% ipython --no-banner

In [1]: import numpy as np

In [2]: from numpy import linalg as LA

In [3]: np.set_printoptions(precision=2, suppress=True, linewidth=160)

In [4]: feats = np.load("dump.npy")

In [5]: feats
Out[5]: 
array([[-3.,  1.,  0.,  0.],
       [ 0., -3.,  1.,  0.],
       [ 0.,  0., -3.,  1.],
       [ 0.,  0.,  0., -3.]])

In [6]: # triangular

In [7]: np.prod(np.diag(feats)), round(float(LA.det(feats)), 2)
Out[7]: (np.float64(81.0), 81.0)

In [8]: np.sort(LA.eigvals(feats))
Out[8]: array([-3., -3., -3., -3.])

In [9]: print(LA.matrix_rank(feats - feats[0, 0] * np.eye(4)))
3

In [10]: LA.matrix_power(feats - np.diag(np.diag(feats)), 4)
Out[10]: 
array([[0., 0., 0., 0.],
       [0., 0., 0., 0.],
       [0., 0., 0., 0.],
       [0., 0., 0., 0.]])

In [11]: A = np.load("test4.npy")

In [12]: A
Out[12]: 
array([[3, 0, 0, 0, 0, 0, 0],
       [0, 1, 0, 0, 0, 0, 0],
       [0, 0, 0, 0, 0, 0, 0],
       [0, 0, 0, 1, 0, 0, 0],
       [0, 0, 0, 0, 3, 0, 0],
       [0, 0, 0, 0, 0, 1, 0],
       [0, 0, 0, 0, 0, 0, 2]])

In [13]: # triangular, det is the product of the diagonal

In [14]: rng = np.random.default_rng(15)

In [15]: lab = rng.permutation(7)

In [16]: lab
Out[16]: array([3, 2, 4, 0, 6, 5, 1])

In [17]: Y = A[lab][:, lab]

In [18]: round(LA.det(Y), 2), round(float(LA.det(A[lab])), 2)
Out[18]: (np.float64(0.0), 0.0)

In [19]: np.trace(Y)
Out[19]: np.int64(11)

In [20]: np.sort(np.abs(LA.eigvals(Y)))
Out[20]: array([0., 1., 1., 1., 2., 3., 3.])

In [21]: Y = np.array([[-2, 0, 0, -2], [-2, 0, -2, -2], [1, -1, 2, 0], [0, 1, 0, 2]])

In [22]: M = np.tril(Y)

In [23]: M
Out[23]: 
array([[-2,  0,  0,  0],
       [-2,  0,  0,  0],
       [ 1, -1,  2,  0],
       [ 0,  1,  0,  2]])

In [24]: round(float(LA.det(M.T)), 2)
Out[24]: 0.0

In [25]: LA.eigvals(M)
Out[25]: array([ 2.,  2.,  0., -2.])

In [26]: round(LA.eigvals(M).sum().real, 2)
Out[26]: np.float64(2.0)

In [27]: np.einsum("ij,ji->", M, M)
Out[27]: np.int64(12)

In [28]: round(float(LA.det(M[::-1])), 2)
Out[28]: 0.0

In [29]: np.poly(M)
Out[29]: array([ 1., -2., -4.,  8.,  0.])

In [30]: data = np.loadtxt("w.csv", delimiter=",")

In [31]: data
Out[31]: 
array([[  1.4,   0.5,  -0.5,   1. ,  -0.8,   2.1,   2.3],
       [ 16. ,  18. ,   4. ,   8. ,  12. , -32. ,   0. ],
       [  0.6,   0.1,  -0.9,  -0.1,  -0.9,  -1.7,  -0.7],
       [ -1.2,  -1.1,  -1.8,  -1.2,  -1.8,  -0.3,   1.6],
       [  1.5,   0.4,  -0.2,  -1.1,   0.2,   0.5,   0.2],
       [  1.1,  -0.3,   0.4,   0.2,   0.6,   1.8,   1.5],
       [ -0.5,  -1.1,  -0.9,   1.2,   0.2,  -1.4,   0.3],
       [ -0.3,   0.7,  -0.8,  -0.6,  -0.5,   1.6,   0.7],
       [ -0.3,   0.7,  -0.3,  -0.1,  -0.4,   0.2,  -1.7],
       [ -0.7,   0.7,  -0.4,  -1.8,   0. ,   0.2,   1.4],
       [  0.5,   0.9,   1.4,  -0.7,   1.2,   0.6,   0.9],
       [  1.7,  -0.7,   1.1,   0.7,   1.5,   0.4,  -0.4],
       [ -0.2,   1.1,   0.3,   1.4,  -0.2,  -0.5,   0.7],
       [  0.5,   1.6,  -0.1,   1.8,   0.9,   0.9,  -1.9],
       [  0. ,  -1. ,  -1.7,   0.3,  -0.5,   0.8,  -0.3],
       [  0.5,   1.4,   0.3,  -0.3,   0.7,   1.5,  -0.5],
       [ -0.4,   0.5,  -0.2,  -1.6,   0.3,   1.2,   0.6],
       [ -0.9,  -0.5,   1.6,   1.7,   1.3,  -0.1,   1.1],
       [ -0.8,   0.6,  -0.3,  -0.6,   1.6,   1.1,  -1.3],
       [ -0.5,   2. ,  -0.5,   0.9,   1.3,   0.6,   0.8],
       [  0.6,   0.4,  -1.2,  -1.3,   0.8,  -0.3,  -0.4]])

In [32]: x0 = np.array([4, 5, 0, 5, 7, 3, 9])

In [33]: rhs = data @ x0

In [34]: np.round(LA.lstsq(data, rhs)[0], 2) + 0
Out[34]: array([4., 5., 0., 5., 7., 3., 9.])

In [35]: np.round(LA.solve(data.T @ data, data.T @ rhs), 2) + 0
Out[35]: array([4., 5., 0., 5., 7., 3., 9.])

In [36]: rhs = rhs + 0.1 * rng.normal(size=21)

In [37]: rhs
Out[37]: 
array([ 34.41, 182.04, -15.35, -15.35,   7.28,  26.86,  -1.5 ,   6.84, -15.49,   4.97,  21.25,  14.92,  15.12,  10.93,  -7.16,  12.45,   4.17,  21.16,  -0.42,
        30.45,  -1.16])

In [38]: beta, *_ = LA.lstsq(data, rhs)

In [39]: print(np.round(data.T @ (rhs - data @ beta), 2) + 0)
[0. 0. 0. 0. 0. 0. 0.]

In [40]: print([round(float(LA.norm(LA.solve(data.T @ data + lam * np.eye(7), data.T @ rhs))), 2) for lam in (0, 1, 10, 100)])
[14.29, 13.74, 10.77, 5.11]

In [41]: np.round(LA.norm(rhs - data @ beta), 2)
Out[41]: np.float64(0.43)

In [42]: Xc = data - data.mean(axis=0)

In [43]: evecs = LA.svd(Xc)[2][:1]

In [44]: Y = Xc - Xc @ evecs.T @ evecs

In [45]: (Xc @ evecs.T).std(axis=0)
Out[45]: array([9.16])

In [46]: LA.norm(Y, axis=1).round(6).argmax()
Out[46]: np.int64(3)

In [47]: Y.std(axis=0)
Out[47]: array([0.79, 0.82, 0.84, 1.  , 0.8 , 0.77, 1.07])

In [48]: W0 = np.loadtxt("block17.csv", delimiter=",")

In [49]: print(W0)
[[ 6.  3.  0.  0.  2.  0.  3.  3.  3.  3.]
 [ 3.  9.  3.  3.  1.  2.  0.  1.  3.  0.]
 [ 0.  2.  3.  0.  1.  0.  3.  1.  3.  1.]
 [ 2.  0.  1.  1.  1.  0.  0.  1.  2.  0.]
 [ 3.  2.  1.  1.  2.  0.  2.  0.  2.  0.]
 [ 3.  0.  3.  1.  0. -2.  3.  2.  0.  0.]
 [ 2.  3.  2.  0.  1.  0.  6.  0.  2.  2.]
 [ 2.  2.  1.  0.  2.  2.  0. -2.  1.  0.]
 [ 0.  0.  3.  0.  1.  0.  3.  0. -8.  2.]
 [ 1.  1.  3.  0.  2.  3.  1.  2.  2. -8.]]

In [50]: print(np.round(np.abs(LA.eigvals(W0)).max(), 2))
15.94

In [51]: np.allclose(W0 @ W0.T, W0.T @ W0)
Out[51]: False

In [52]: (W0 + W0.T) / 2
Out[52]: 
array([[ 6. ,  3. ,  0. ,  1. ,  2.5,  1.5,  2.5,  2.5,  1.5,  2. ],
       [ 3. ,  9. ,  2.5,  1.5,  1.5,  1. ,  1.5,  1.5,  1.5,  0.5],
       [ 0. ,  2.5,  3. ,  0.5,  1. ,  1.5,  2.5,  1. ,  3. ,  2. ],
       [ 1. ,  1.5,  0.5,  1. ,  1. ,  0.5,  0. ,  0.5,  1. ,  0. ],
       [ 2.5,  1.5,  1. ,  1. ,  2. ,  0. ,  1.5,  1. ,  1.5,  1. ],
       [ 1.5,  1. ,  1.5,  0.5,  0. , -2. ,  1.5,  2. ,  0. ,  1.5],
       [ 2.5,  1.5,  2.5,  0. ,  1.5,  1.5,  6. ,  0. ,  2.5,  1.5],
       [ 2.5,  1.5,  1. ,  0.5,  1. ,  2. ,  0. , -2. ,  0.5,  1. ],
       [ 1.5,  1.5,  3. ,  1. ,  1.5,  0. ,  2.5,  0.5, -8. ,  2. ],
       [ 2. ,  0.5,  2. ,  0. ,  1. ,  1.5,  1.5,  1. ,  2. , -8. ]])

In [53]: np.sort(np.abs(LA.eigvals(W0)))
Out[53]: array([ 1.04,  1.04,  2.85,  3.21,  3.21,  4.67,  4.67,  6.61,  9.93, 15.94])

In [54]: round(float(LA.det(W0)), 2)
Out[54]: 723611.0

In [55]: np.allclose(W0, W0.T)
Out[55]: False

In [56]: print((W0 - W0.T) / 2)
[[ 0.   0.   0.  -1.  -0.5 -1.5  0.5  0.5  1.5  1. ]
 [ 0.   0.   0.5  1.5 -0.5  1.  -1.5 -0.5  1.5 -0.5]
 [ 0.  -0.5  0.  -0.5  0.  -1.5  0.5  0.   0.  -1. ]
 [ 1.  -1.5  0.5  0.   0.  -0.5  0.   0.5  1.   0. ]
 [ 0.5  0.5  0.   0.   0.   0.   0.5 -1.   0.5 -1. ]
 [ 1.5 -1.   1.5  0.5  0.   0.   1.5  0.   0.  -1.5]
 [-0.5  1.5 -0.5  0.  -0.5 -1.5  0.   0.  -0.5  0.5]
 [-0.5  0.5  0.  -0.5  1.   0.   0.   0.   0.5 -1. ]
 [-1.5 -1.5  0.  -1.  -0.5  0.   0.5 -0.5  0.   0. ]
 [-1.   0.5  1.   0.   1.   1.5 -0.5  1.   0.   0. ]]

In [57]: LA.matrix_power(W0, 2)
Out[57]: 
array([[ 66.,  67.,  38.,  11.,  37.,  21.,  52.,  21.,  22.,   6.],
       [ 62., 100.,  56.,  33.,  28.,  16.,  35.,  26.,  30.,  18.],
       [ 18.,  38.,  35.,   7.,  17.,   9.,  39.,   5.,   2.,   7.],
       [ 19.,  12.,  12.,   2.,  12.,   2.,  17.,   6.,  -2.,  11.],
       [ 36.,  39.,  22.,   9.,  18.,   4.,  34.,  13.,  12.,  18.],
       [ 24.,  28.,  12.,  -1.,  17.,   8.,  30.,   5.,  28.,  18.],
       [ 38.,  59.,  40.,  10.,  23.,  12.,  58.,  15.,  23.,   8.],
       [ 26.,  26.,  18.,  10.,   8.,  -4.,  22.,  17.,   9.,   9.],
       [ 11.,  19.,  -2.,   1.,   4.,   6.,   7.,   7.,  85., -23.],
       [ 22.,  21.,   9.,   8.,   1., -24.,  29.,  -7.,  -9.,  76.]])
